$ python -q
>>> import numpy as np
>>> np.set_printoptions(suppress=True, linewidth=120)
>>> arr = np.load("arr.npy")
>>> arr.round(3)
array([[ 1.61 ,  0.406,  0.216,  0.596, -0.719, -0.041,  0.069, -0.034, -0.407, -0.546],
       [ 0.406,  1.382,  0.158, -0.27 , -0.335,  0.112, -0.023,  0.252,  0.695,  0.26 ],
       [ 0.216,  0.158,  1.254, -0.142, -0.056,  0.111,  0.189, -0.145,  0.41 , -0.045],
       [ 0.596, -0.27 , -0.142,  1.328,  0.032,  0.107,  0.163, -0.074, -0.435,  0.071],
       [-0.719, -0.335, -0.056,  0.032,  2.103,  0.027,  0.486,  0.162, -0.197,  0.117],
       [-0.041,  0.112,  0.111,  0.107,  0.027,  0.996,  0.135,  0.025, -0.027, -0.143],
       [ 0.069, -0.023,  0.189,  0.163,  0.486,  0.135,  1.549,  0.02 ,  0.001, -0.056],
       [-0.034,  0.252, -0.145, -0.074,  0.162,  0.025,  0.02 ,  1.812,  0.295,  0.505],
       [-0.407,  0.695,  0.41 , -0.435, -0.197, -0.027,  0.001,  0.295,  1.966, -0.044],
       [-0.546,  0.26 , -0.045,  0.071,  0.117, -0.143, -0.056,  0.505, -0.044,  0.998]])
>>> U, sv, VT = np.linalg.svd(arr)
>>> np.argmax(sv[:-1] / (sv[1:] + 1e-6)) + 1
np.int64(9)
>>> B = U[:, :9] @ np.diag(sv[:9]) @ VT[:9]
>>> np.linalg.matrix_rank(B)
np.int64(9)
>>> round(float(np.linalg.norm(arr - B) / np.linalg.norm(arr)), 3)
0.0
>>> np.round(np.abs(arr - B).max(), 3)
np.float64(0.0)
>>> [round(float(x), 3) for x in np.linalg.svd(arr, compute_uv=False)[:3]]
[3.0, 3.0, 2.0]
>>> np.linalg.matrix_rank(arr, rtol=0.1)
np.int64(9)
>>> np.argsort(-np.linalg.norm(arr, axis=0).round(6), kind="stable")[:3]
array([4, 8, 0])
>>> rng = np.random.default_rng(9)
>>> labels = rng.permutation(10)
>>> labels
array([7, 2, 5, 9, 8, 3, 6, 4, 0, 1])
>>> B = arr[labels][:, labels]
>>> np.round(np.linalg.det(B), 3), np.round(np.linalg.det(arr[labels]), 3)
(np.float64(-0.0), np.float64(0.0))
>>> np.round(np.sort(np.abs(np.linalg.eigvals(B))), 3) + 0
array([0., 1., 1., 1., 1., 1., 2., 2., 3., 3.])
>>> np.allclose(B, arr)
False
>>> B = arr / np.linalg.norm(arr, axis=1, keepdims=True)
>>> G = B @ B.T
>>> (G - 2 * np.eye(10)).round(6).argmax(axis=1)
array([3, 8, 8, 0, 6, 6, 4, 9, 1, 7])
>>> np.argwhere(np.triu(np.abs(G) > 0.95, 1))
array([], shape=(0, 2), dtype=int64)
>>> np.round(np.linalg.norm(B, axis=1), 3)
array([1., 1., 1., 1., 1., 1., 1., 1., 1., 1.])
>>> (np.abs(G) > 0.9).astype(int)
array([[1, 0, 0, 0, 0, 0, 0, 0, 0, 0],
       [0, 1, 0, 0, 0, 0, 0, 0, 0, 0],
       [0, 0, 1, 0, 0, 0, 0, 0, 0, 0],
       [0, 0, 0, 1, 0, 0, 0, 0, 0, 0],
       [0, 0, 0, 0, 1, 0, 0, 0, 0, 0],
       [0, 0, 0, 0, 0, 1, 0, 0, 0, 0],
       [0, 0, 0, 0, 0, 0, 1, 0, 0, 0],
       [0, 0, 0, 0, 0, 0, 0, 1, 0, 0],
       [0, 0, 0, 0, 0, 0, 0, 0, 1, 0],
       [0, 0, 0, 0, 0, 0, 0, 0, 0, 1]])
>>> np.round(np.degrees(np.arccos(np.clip(G[8, 5], -1, 1))), 3)
np.float64(89.472)
>>> r0 = np.array([-1, -2, -1, -1, -1, 1])
>>> data = 2 * np.eye(6) + np.outer(r0, r0)
>>> data
array([[ 3.,  2.,  1.,  1.,  1., -1.],
       [ 2.,  6.,  2.,  2.,  2., -2.],
       [ 1.,  2.,  3.,  1.,  1., -1.],
       [ 1.,  2.,  1.,  3.,  1., -1.],
       [ 1.,  2.,  1.,  1.,  3., -1.],
       [-1., -2., -1., -1., -1.,  3.]])
>>> w, V = np.linalg.eigh(data)
>>> np.unique(w.round(6) + 0, return_counts=True)[1]
array([5, 1])
>>> np.round(np.linalg.svd(data, compute_uv=False), 3)
array([11.,  2.,  2.,  2.,  2.,  2.])
>>> w.sum(), np.trace(data)
(np.float64(21.0), np.float64(21.0))
>>> np.round(V.T @ data @ V, 3) + 0
array([[ 2.,  0.,  0.,  0.,  0.,  0.],
       [ 0.,  2.,  0.,  0.,  0.,  0.],
       [ 0.,  0.,  2.,  0.,  0.,  0.],
       [ 0.,  0.,  0.,  2.,  0.,  0.],
       [ 0.,  0.,  0.,  0.,  2.,  0.],
       [ 0.,  0.,  0.,  0.,  0., 11.]])
>>> (w > 1e-8).sum(), (w < -1e-8).sum()
(np.int64(6), np.int64(0))
>>> r0 = np.array([-2, -1, 2, 1, -2, -3])
>>> B = data + np.outer(r0, np.eye(6)[1])
>>> np.linalg.matrix_rank(B - data)
np.int64(1)
>>> B
array([[ 3.,  0.,  1.,  1.,  1., -1.],
       [ 2.,  5.,  2.,  2.,  2., -2.],
       [ 1.,  4.,  3.,  1.,  1., -1.],
       [ 1.,  3.,  1.,  3.,  1., -1.],
       [ 1.,  0.,  1.,  1.,  3., -1.],
       [-1., -5., -1., -1., -1.,  3.]])
>>> np.linalg.matrix_rank(np.linalg.inv(B) - np.linalg.inv(data), tol=1e-8)
np.int64(1)
>>> np.round(np.linalg.norm(B) ** 2 / np.linalg.norm(B, 2) ** 2, 3)
np.float64(1.209)
>>> np.round(np.linalg.norm(B, 2), 3)
np.float64(11.504)
>>> np.round(np.linalg.norm(B, axis=0), 3)
array([4.123, 8.66 , 4.123, 4.123, 4.123, 4.123])
>>> B[2] @ B[0]
np.float64(9.0)
>>> W0 = np.load("layer18.npy")
>>> W0
array([[-2, -1,  0],
       [ 1,  2,  3],
       [ 4,  5,  6],
       [ 7,  8,  9],
       [10, 11, 12],
       [13, 14, 15],
       [16, 17, 18]])
>>> t = np.radians(60)
>>> Rm = np.eye(3)
>>> Rm[1, 1] = Rm[0, 0] = np.cos(t)
>>> Rm[1, 0], Rm[0, 1] = -np.sin(t), np.sin(t)
>>> Rm.round(3)
array([[ 0.5  ,  0.866,  0.   ],
       [-0.866,  0.5  ,  0.   ],
       [ 0.   ,  0.   ,  1.   ]])
>>> B = W0 @ Rm.T
>>> np.allclose(W0 @ W0.T, B @ B.T)
True
>>> np.round(np.linalg.svd(W0, compute_uv=False), 3) + 0, np.round(np.linalg.svd(B, compute_uv=False), 3) + 0
(array([45.924,  2.24 ,  0.   ]), array([45.924,  2.24 ,  0.   ]))
>>> np.linalg.cond(W0) > 100
np.True_
>>> np.linalg.matrix_rank(W0, rtol=0.1)
np.int64(1)
>>> [round(float(x), 3) for x in np.linalg.svd(W0, compute_uv=False)[:3]]
[45.924, 2.24, 0.0]
>>> round(np.linalg.norm(W0, 2) / np.linalg.norm(W0), 3)
np.float64(0.999)
>>> X = np.load("mat.npy")
>>> X
array([[ 6, -4,  0,  0, -2,  2, -3, -1],
       [-4,  6,  0,  1,  1, -3, -1,  0],
       [ 0,  0, -6, -1,  3, -2, -2,  1],
       [ 0,  1, -1,  6,  3,  2, -1, -2],
       [-2,  1,  3,  3,  0,  1, -4, -2],
       [ 2, -3, -2,  2,  1,  4, -5,  6],
       [-3, -1, -2, -1, -4, -5,  4, -3],
       [-1,  0,  1, -2, -2,  6, -3, -2]])
>>> w, V = np.linalg.eigh(X)
>>> x = np.array([6, 2, -5, -1, -3, -4, 8, 2])
>>> np.abs(X).sum(axis=1).max(), round(float(np.abs(w).max()), 3)
(np.int64(25), 14.418)
>>> np.round(x @ X @ x / (x @ x), 3), round(w[0], 3), round(w[-1], 3)
(np.float64(3.409), np.float64(-9.61), np.float64(14.418))
